% ipython --no-banner

In [1]: import numpy as np

In [2]: import numpy.linalg as la

In [3]: np.set_printoptions(precision=2, suppress=True, linewidth=200, floatmode="fixed")

In [4]: K = np.load("w.npy")

In [5]: K
Out[5]: 
array([[-1.00,  1.00,  1.00,  1.00],
       [ 1.00, -1.00,  1.00,  1.00],
       [ 1.00,  1.00, -1.00,  1.00],
       [ 1.00,  1.00,  1.00, -1.00]])

In [6]: x = np.array([0, 0, -2, -3])

In [7]: y = K @ x

In [8]: b, lr = np.zeros(4), 1 / la.norm(K, 2) ** 2

In [9]: for i in range(200):
   ...:     b -= lr * K.T @ (K @ b - y)
   ...:     if i % 50 == 0: print(i, round(la.norm(K @ b - y), 2))
   ...: 
0 0.0
50 0.0
100 0.0
150 0.0

In [10]: b
Out[10]: array([ 0.00,  0.00, -2.00, -3.00])

In [11]: round(la.cond(K), 2)
Out[11]: np.float64(1.0)

In [12]: def softmax(z):
    ...:     e = np.exp(z - z.max(axis=-1, keepdims=True))
    ...:     return e / e.sum(axis=-1, keepdims=True)
    ...: 

In [13]: softmax(K[1] + -2)
Out[13]: array([0.32, 0.04, 0.32, 0.32])

In [14]: softmax(K[1])
Out[14]: array([0.32, 0.04, 0.32, 0.32])

In [15]: np.round(softmax(10 * K[1]), 2) + 0
Out[15]: array([0.33, 0.00, 0.33, 0.33])

In [16]: scores = K @ K.T / np.sqrt(4)

In [17]: softmax(scores)
Out[17]: 
array([[0.71, 0.10, 0.10, 0.10],
       [0.10, 0.71, 0.10, 0.10],
       [0.10, 0.10, 0.71, 0.10],
       [0.10, 0.10, 0.10, 0.71]])

In [18]: evals, V = la.eig(K)

In [19]: np.sort(la.eigvals(la.inv(K)))
Out[19]: array([-0.50, -0.50, -0.50,  0.50])

In [20]: np.sort(la.eigvals(K @ K))
Out[20]: array([4.00, 4.00, 4.00, 4.00])

In [21]: round(float(np.prod(evals)), 2)
Out[21]: -16.0

In [22]: np.kron(np.eye(2, dtype=int), K)
Out[22]: 
array([[-1.00,  1.00,  1.00,  1.00, -0.00,  0.00,  0.00,  0.00],
       [ 1.00, -1.00,  1.00,  1.00,  0.00, -0.00,  0.00,  0.00],
       [ 1.00,  1.00, -1.00,  1.00,  0.00,  0.00, -0.00,  0.00],
       [ 1.00,  1.00,  1.00, -1.00,  0.00,  0.00,  0.00, -0.00],
       [-0.00,  0.00,  0.00,  0.00, -1.00,  1.00,  1.00,  1.00],
       [ 0.00, -0.00,  0.00,  0.00,  1.00, -1.00,  1.00,  1.00],
       [ 0.00,  0.00, -0.00,  0.00,  1.00,  1.00, -1.00,  1.00],
       [ 0.00,  0.00,  0.00, -0.00,  1.00,  1.00,  1.00, -1.00]])

In [23]: np.round(la.eigvals(K).sum().real, 2)
Out[23]: np.float64(-4.0)

In [24]: np.einsum("ij,ji->", K, K)
Out[24]: np.float64(16.0)

In [25]: round(float(la.det(K[::-1])), 2)
Out[25]: -16.0

In [26]: la.eigvals(K)
Out[26]: array([-2.00,  2.00, -2.00, -2.00])

In [27]: np.einsum("ii->", K)
Out[27]: np.float64(-4.0)

In [28]: round(float(la.det(2 * K)), 2), round(la.det(K), 2)
Out[28]: (-256.0, np.float64(-16.0))

In [29]: la.norm(K, axis=0)
Out[29]: array([2.00, 2.00, 2.00, 2.00])

In [30]: la.svd(K, compute_uv=False)
Out[30]: array([2.00, 2.00, 2.00, 2.00])

In [31]: K.T @ K
Out[31]: 
array([[4.00, 0.00, 0.00, 0.00],
       [0.00, 4.00, 0.00, 0.00],
       [0.00, 0.00, 4.00, 0.00],
       [0.00, 0.00, 0.00, 4.00]])

In [32]: feats = np.load("dump.npy")

In [33]: feats
Out[33]: 
array([[ 1, -1,  1],
       [ 1,  0,  0],
       [ 1,  1,  1],
       [ 1,  2,  4],
       [ 1,  3,  9],
       [ 1,  4, 16],
       [ 1,  5, 25]])

In [34]: proj = feats @ la.solve(feats.T @ feats, feats.T)

In [35]: la.matrix_rank(np.eye(7) - proj)
Out[35]: np.int64(4)

In [36]: M2 = feats[0, 0] * feats[1:] - np.outer(feats[1:, 0], feats[0])

In [37]: M2
Out[37]: 
array([[ 0,  1, -1],
       [ 0,  2,  0],
       [ 0,  3,  3],
       [ 0,  4,  8],
       [ 0,  5, 15],
       [ 0,  6, 24]])

In [38]: la.matrix_rank(M2), la.matrix_rank(feats)
Out[38]: (np.int64(2), np.int64(3))

In [39]: feats[:, 0] / feats[0, 0]
Out[39]: array([1.00, 1.00, 1.00, 1.00, 1.00, 1.00, 1.00])

In [40]: np.flatnonzero(~M2.round(6).any(axis=1))
Out[40]: array([], dtype=int64)

In [41]: rng = np.random.default_rng(75592)

In [42]: arr = rng.normal(size=(30, 4)) + 5 * np.array([-1, -6, -9, 9])

In [43]: arr
Out[43]: 
array([[ -3.22, -28.97, -46.59,  46.23],
       [ -5.46, -27.61, -44.23,  45.99],
       [ -6.31, -30.69, -44.82,  45.19],
       [ -4.62, -29.69, -43.58,  46.42],
       [ -6.31, -30.29, -44.55,  45.61],
       [ -5.15, -28.48, -44.66,  44.55],
       [ -5.59, -29.21, -46.93,  43.92],
       [ -6.07, -29.09, -43.93,  45.21],
       [ -3.49, -30.60, -45.83,  44.01],
       [ -5.54, -30.83, -47.22,  45.13],
       [ -4.20, -29.25, -45.36,  46.27],
       [ -5.86, -30.01, -44.09,  45.31],
       [ -5.71, -30.39, -45.08,  43.64],
       [ -5.26, -30.77, -44.57,  45.51],
       [ -6.29, -28.55, -45.45,  46.02],
       [ -4.84, -28.89, -44.34,  46.16],
       [ -2.57, -30.14, -44.96,  44.68],
       [ -5.95, -29.58, -44.41,  45.40],
       [ -6.69, -30.64, -45.01,  46.19],
       [ -5.04, -30.10, -44.53,  45.06],
       [ -4.86, -27.80, -44.34,  44.75],
       [ -4.50, -32.27, -43.26,  46.03],
       [ -2.28, -29.81, -45.86,  44.00],
       [ -5.95, -28.58, -46.35,  44.93],
       [ -4.11, -30.30, -45.55,  46.24],
       [ -5.03, -29.20, -43.43,  44.95],
       [ -6.77, -29.21, -47.23,  46.21],
       [ -4.92, -28.74, -44.85,  46.59],
       [ -4.40, -29.77, -45.05,  45.13],
       [ -5.28, -28.90, -43.25,  45.03]])

In [44]: Uu, s, Vh = la.svd(arr)

In [45]: s
Out[45]: array([386.62,   6.33,   5.72,   4.95])

In [46]: M2 = Uu[:, :1] @ np.diag(s[:1]) @ Vh[:1]

In [47]: round(la.norm(arr - M2) / la.norm(arr), 2)
Out[47]: np.float64(0.03)

In [48]: Xs = (arr - arr.mean(axis=0)) / arr.std(axis=0)

In [49]: Xs.std(axis=0)
Out[49]: array([1.00, 1.00, 1.00, 1.00])

In [50]: b = la.lstsq(np.delete(Xs, 0, axis=1), Xs[:, 0])[0]

In [51]: b
Out[51]: array([-0.07, -0.02, -0.17])

In [52]: G = np.cov(arr, rowvar=False)

In [53]: np.argwhere(np.triu(np.abs(np.corrcoef(arr.T)) > 0.8, 1))
Out[53]: array([], shape=(0, 2), dtype=int64)

In [54]: np.median(arr, axis=0)
Out[54]: array([ -5.20, -29.63, -44.83,  45.26])

In [55]: G.shape
Out[55]: (4, 4)

In [56]: np.corrcoef(arr.T)
Out[56]: 
array([[ 1.00, -0.09, -0.04, -0.18],
       [-0.09,  1.00, -0.02,  0.07],
       [-0.04, -0.02,  1.00,  0.14],
       [-0.18,  0.07,  0.14,  1.00]])

In [57]: np.argsort(-arr.std(axis=0).round(6), kind="stable")
Out[57]: array([0, 2, 1, 3])

In [58]: J = np.load("m.npy")

In [59]: J
Out[59]: 
array([[ 59,   4, -50,  36],
       [  4,  43,  -3,  -9],
       [-50,  -3,  51, -25],
       [ 36,  -9, -25,  34]])

In [60]: Lm = la.cholesky(J)

In [61]: np.diag(Lm) ** 2
Out[61]: array([59.00, 42.73,  8.62,  5.32])

In [62]: np.round(np.prod(np.diag(Lm)) ** 2, 2), np.round(la.det(J), 2)
Out[62]: (np.float64(115600.0), np.float64(115600.0))

In [63]: la.eigvalsh(J).min() > 0
Out[63]: np.True_

In [64]: G = J.T @ J

In [65]: np.diag(G)
Out[65]: array([7293, 1955, 5735, 3158])

In [66]: la.eigvalsh(G)[::-1]
Out[66]: array([15817.63,  2138.47,   182.73,     2.16])

In [67]: la.svd(J, compute_uv=False) ** 2
Out[67]: array([15817.63,  2138.47,   182.73,     2.16])

In [68]: np.allclose(G, G.T)
Out[68]: True

In [69]: G
Out[69]: 
array([[ 7293,   234, -6412,  4562],
       [  234,  1955,  -257,  -474],
       [-6412,  -257,  5735, -3898],
       [ 4562,  -474, -3898,  3158]])
